In [1]: import numpy as np

In [2]: np.set_printoptions(suppress=True, linewidth=140)

In [3]: tidy = lambda a: np.round(a, 2) + 0

In [4]: K = np.array([[0.4, 0.7, 1.5, 1.8, 1.4],
   ...:     [0.6, -0.4, -0.5, -0.5, 0.4],
   ...:     [-0.8, -1.3, -0.5, -0.8, -0.6]])

In [5]: K[:, 0] *= 10

In [6]: K
Out[6]: 
array([[ 4. ,  0.7,  1.5,  1.8,  1.4],
       [ 6. , -0.4, -0.5, -0.5,  0.4],
       [-8. , -1.3, -0.5, -0.8, -0.6]])

In [7]: f, g = K[1], K[0]

In [8]: tidy(f @ f)
Out[8]: np.float64(36.82)

In [9]: p = (f @ g) / (f @ f) * f

In [10]: tidy(p)
Out[10]: array([ 3.69, -0.25, -0.31, -0.31,  0.25])

In [11]: tidy((g - p) @ f)
Out[11]: np.float64(0.0)

In [12]: np.linalg.matrix_rank(np.outer(f, g))
Out[12]: np.int64(1)

In [13]: x0 = np.array([2, 5, -5, 2, 1])

In [14]: tidy(K @ (2 * x0))
Out[14]: array([ 18. ,  23.8, -44.4])

In [15]: tidy(K @ x0)
Out[15]: array([  9. ,  11.9, -22.2])

In [16]: (K @ x0).argmax()
Out[16]: np.int64(1)

In [17]: tidy(K @ np.ones(5))
Out[17]: array([  9.4,   5. , -11.2])

In [18]: np.einsum("ij,j->i", K, x0)
Out[18]: array([  9. ,  11.9, -22.2])

In [19]: tidy(K - K[0])
Out[19]: 
array([[  0. ,   0. ,   0. ,   0. ,   0. ],
       [  2. ,  -1.1,  -2. ,  -2.3,  -1. ],
       [-12. ,  -2. ,  -2. ,  -2.6,  -2. ]])

In [20]: tidy(K.sum(axis=1))
Out[20]: array([  9.4,   5. , -11.2])

In [21]: tidy(np.diff(K, axis=0))
Out[21]: 
array([[  2. ,  -1.1,  -2. ,  -2.3,  -1. ],
       [-14. ,  -0.9,   0. ,  -0.3,  -1. ]])

In [22]: W1 = np.array([[2, -2], [-1, -2], [-1, 1], [0, 1], [-1, 0]])

In [23]: coef = np.array([0, 5])

In [24]: act = np.maximum(K @ W1 + coef, 0)

In [25]: act
Out[25]: 
array([[ 4.4,  0. ],
       [12.5,  0. ],
       [ 0. , 22.3]])

In [26]: Z = np.array([[1, 2], [-2, 1]])

In [27]: W1 @ Z
Out[27]: 
array([[ 6,  2],
       [ 3, -4],
       [-3, -1],
       [-2,  1],
       [-1, -2]])

In [28]: (act @ Z).round(6).argmax(axis=1)
Out[28]: array([1, 1, 1])

In [29]: act @ Z
Out[29]: 
array([[  4.4,   8.8],
       [ 12.5,  25. ],
       [-44.6,  22.3]])

In [30]: out = np.array([[1, 1], [2, 0], [-2, 2], [2, 3], [-3, -1]])

In [31]: tidy(np.einsum("ij,ij->i", K, K))
Out[31]: array([23.94, 36.82, 66.94])

In [32]: tidy(np.einsum("ik,kj->ij", K, out))
Out[32]: 
array([[  1.8,  11. ],
       [  4. ,   3.1],
       [ -9.4, -10.8]])

In [33]: tidy(out.T @ K.T)
Out[33]: 
array([[  1.8,   4. ,  -9.4],
       [ 11. ,   3.1, -10.8]])

In [34]: W0 = np.load("sample7.npy")

In [35]: W0
Out[35]: 
array([[  5.13,  -8.  ,   4.52,   4.03,  -1.86,  -9.61],
       [  0.8 ,   8.68,   2.79,  -2.55,  -4.11,  -3.15],
       [  1.51,   4.52,   2.82,   4.46,  -0.32,  -2.89],
       [  0.75,  -2.86,  -0.05,   3.52, -11.97,  -4.51],
       [  8.65,  -2.36,   3.21,  -0.18,  -3.86,  -4.58],
       [ -8.23,  15.38,   2.92,  -3.24,   7.23,   9.82],
       [  6.55,   1.03,   0.76,  -1.31,   2.4 ,  -1.77],
       [ -3.57,  11.06,   1.01,  -0.44,   7.11,   5.23],
       [  8.55,  -4.65,   3.81,   7.45,  -7.64,  -9.75],
       [  0.46,  -0.65,  -2.8 ,  -0.77,  -2.94,   6.02],
       [  1.53,   3.49,   0.25,  -0.32,   5.25,   2.54],
       [  6.07,   0.93,   3.13,   7.5 , -11.22, -11.68],
       [ -1.21,  -4.26,  -2.49,   2.63, -13.79,  -3.25],
       [ -1.03,   3.24,  -1.13,  -5.87,  10.61,   5.77],
       [  2.72, -10.52,  -3.2 ,  -2.03, -11.48,  -9.15],
       [ -4.56,   4.2 ,  -2.46,   3.77,  -1.02,   1.48],
       [  6.84,  -7.56,   0.21,   4.15,  -6.66,   0.35],
       [ -6.59,   0.39,  -1.64,  -7.56,  14.38,  15.26],
       [ -3.45,   1.19,  -4.66,  -1.09,  -1.27,   9.49],
       [  0.37,  -5.75,  -0.34,  -0.07,   1.86,   5.07],
       [-11.02,   6.41,  -2.39,  -4.22,   5.12,   3.02],
       [ -6.93,   2.62,  -2.56,  -1.84,   0.41,   2.91],
       [  0.23,   4.43,   2.  ,  -4.06,   0.68,   1.03],
       [ -1.99,  -0.85,  -0.96,   0.05,   2.35,   8.37],
       [ -3.87,   2.28,  -0.51,   7.15,  -3.99,  -1.23],
       [  6.04,  -1.91,   3.66,   6.52,   2.14,   4.29],
       [ -8.22,  -3.74,  -5.04,  -2.79,   3.55,   5.09],
       [  5.42,  -5.79,   1.78,  -5.06,   7.95,  -0.96],
       [  0.16,   4.09,   2.46,  -2.31,   2.3 ,   1.29],
       [ -2.75,  -6.86,  -3.82,  -2.86,  -7.14,  -0.31],
       [ -1.92,   3.12,   1.5 ,   0.27,  -4.06,   0.05]])

In [36]: Xc = (W0 - W0.mean(axis=0)) / W0.std(axis=0)

In [37]: np.argwhere(np.abs(Xc) > 2)
Out[37]: 
array([[ 5,  1],
       [11,  5],
       [17,  4],
       [17,  5],
       [20,  0]])

In [38]: tidy(Xc.std(axis=0))
Out[38]: array([1., 1., 1., 1., 1., 1.])

In [39]: coef = np.linalg.lstsq(np.delete(Xc, 2, axis=1), Xc[:, 2])[0]

In [40]: np.abs(coef).argmax()
Out[40]: np.int64(0)

In [41]: tidy(coef)
Out[41]: array([ 0.66,  0.52,  0.22,  0.46, -0.41])

In [42]: x0 = np.array([-3, 2, -3, -2, 1, -2])

In [43]: target = W0 @ x0

In [44]: tidy(np.linalg.lstsq(W0, target)[0])
Out[44]: array([-3.,  2., -3., -2.,  1., -2.])

In [45]: tidy(np.linalg.pinv(W0) @ W0)
Out[45]: 
array([[1., 0., 0., 0., 0., 0.],
       [0., 1., 0., 0., 0., 0.],
       [0., 0., 1., 0., 0., 0.],
       [0., 0., 0., 1., 0., 0.],
       [0., 0., 0., 0., 1., 0.],
       [0., 0., 0., 0., 0., 1.]])

In [46]: tidy(np.linalg.solve(W0.T @ W0, W0.T @ target))
Out[46]: array([-3.,  2., -3., -2.,  1., -2.])

In [47]: rng = np.random.default_rng(25051)

In [48]: target = target + 0.1 * rng.normal(size=31)

In [49]: tidy(target)
Out[49]: 
array([-35.6 ,  13.8 ,  -7.46, -17.82, -34.64,  40.79, -11.45,  27.31, -49.56,  -7.72,   2.41, -28.77,  -9.89,  23.85,  -8.66,  17.89,
       -51.98,  24.43,   8.66, -19.71,  60.53,  31.93,   8.86,  -7.43,   1.83, -52.35,  31.26, -13.21,   4.64,   5.25,   2.74])

In [50]: coef, *_ = np.linalg.lstsq(W0, target)

In [51]: tidy(np.linalg.norm(target - W0 @ coef))
Out[51]: np.float64(0.32)

In [52]: coef.round()
Out[52]: array([-3.,  2., -3., -2.,  1., -2.])

In [53]: tidy(W0.T @ (target - W0 @ coef))
Out[53]: array([0., 0., 0., 0., 0., 0.])

In [54]: Xc = W0 - W0.mean(axis=0)

In [55]: Uu, sv, Vh = np.linalg.svd(Xc, full_matrices=False)

In [56]: np.abs(Uu[:, 0]).argmax()
Out[56]: np.int64(17)

In [57]: (np.sign(Uu[:, 0]) == np.sign(Uu[0, 0])).astype(int)
Out[57]: array([1, 1, 1, 1, 1, 0, 1, 0, 1, 0, 0, 1, 1, 0, 1, 0, 1, 0, 0, 0, 0, 0, 0, 0, 1, 1, 0, 0, 0, 1, 1])

In [58]: tidy(sv ** 2 / (sv ** 2).sum())
Out[58]: array([0.6 , 0.16, 0.14, 0.06, 0.03, 0.01])

In [59]: tidy(np.abs(Vh[-1]))
Out[59]: array([0.33, 0.23, 0.87, 0.14, 0.18, 0.16])

In [60]: tidy((sv ** 2).sum() ** 2 / (sv ** 4).sum())
Out[60]: np.float64(2.43)

In [61]: np.abs(Vh[0]).argmax()
Out[61]: np.int64(4)

In [62]: F = np.array([[-1.74, -2.91, 2.4],
    ...:     [8.77, -0.06, -1.28],
    ...:     [-1.66, -1.08, 3.04],
    ...:     [0.97, 0.16, 2.3],
    ...:     [8.53, 1.67, -0.24],
    ...:     [3.24, -5.71, 1.84],
    ...:     [2.34, -6.19, 1.02],
    ...:     [-1.33, -2.41, 2.17],
    ...:     [3.52, -8.23, 1.11],
    ...:     [10.92, -0.03, -1.83],
    ...:     [1.03, -7.32, 2.62],
    ...:     [11.67, 2.34, -0.41],
    ...:     [-0.14, -1.35, 2.45],
    ...:     [-1.24, -0.7, 1.46],
    ...:     [-0.74, -2.29, 1.42],
    ...:     [10.56, 1.72, -1.4],
    ...:     [-0.22, 0.17, 3.85],
    ...:     [3.41, -5.21, -0.27]])

In [63]: out = np.c_[F[:, :1] @ np.array([[2]]), np.array([1, -5, 1, 5, -3, -4, -4, 0, 0, -5, -3, 3, 4, 0, 5, 2, -3, 3])]

In [64]: out
Out[64]: 
array([[-3.48,  1.  ],
       [17.54, -5.  ],
       [-3.32,  1.  ],
       [ 1.94,  5.  ],
       [17.06, -3.  ],
       [ 6.48, -4.  ],
       [ 4.68, -4.  ],
       [-2.66,  0.  ],
       [ 7.04,  0.  ],
       [21.84, -5.  ],
       [ 2.06, -3.  ],
       [23.34,  3.  ],
       [-0.28,  4.  ],
       [-2.48,  0.  ],
       [-1.48,  5.  ],
       [21.12,  2.  ],
       [-0.44, -3.  ],
       [ 6.82,  3.  ]])

In [65]: tidy(np.linalg.lstsq(F, out[:, 0])[0])
Out[65]: array([2., 0., 0.])

In [66]: np.linalg.matrix_rank(out)
Out[66]: np.int64(2)

In [67]: tidy(np.linalg.norm(out - F @ np.linalg.lstsq(F, out)[0], axis=0))
Out[67]: array([ 0.  , 13.21])
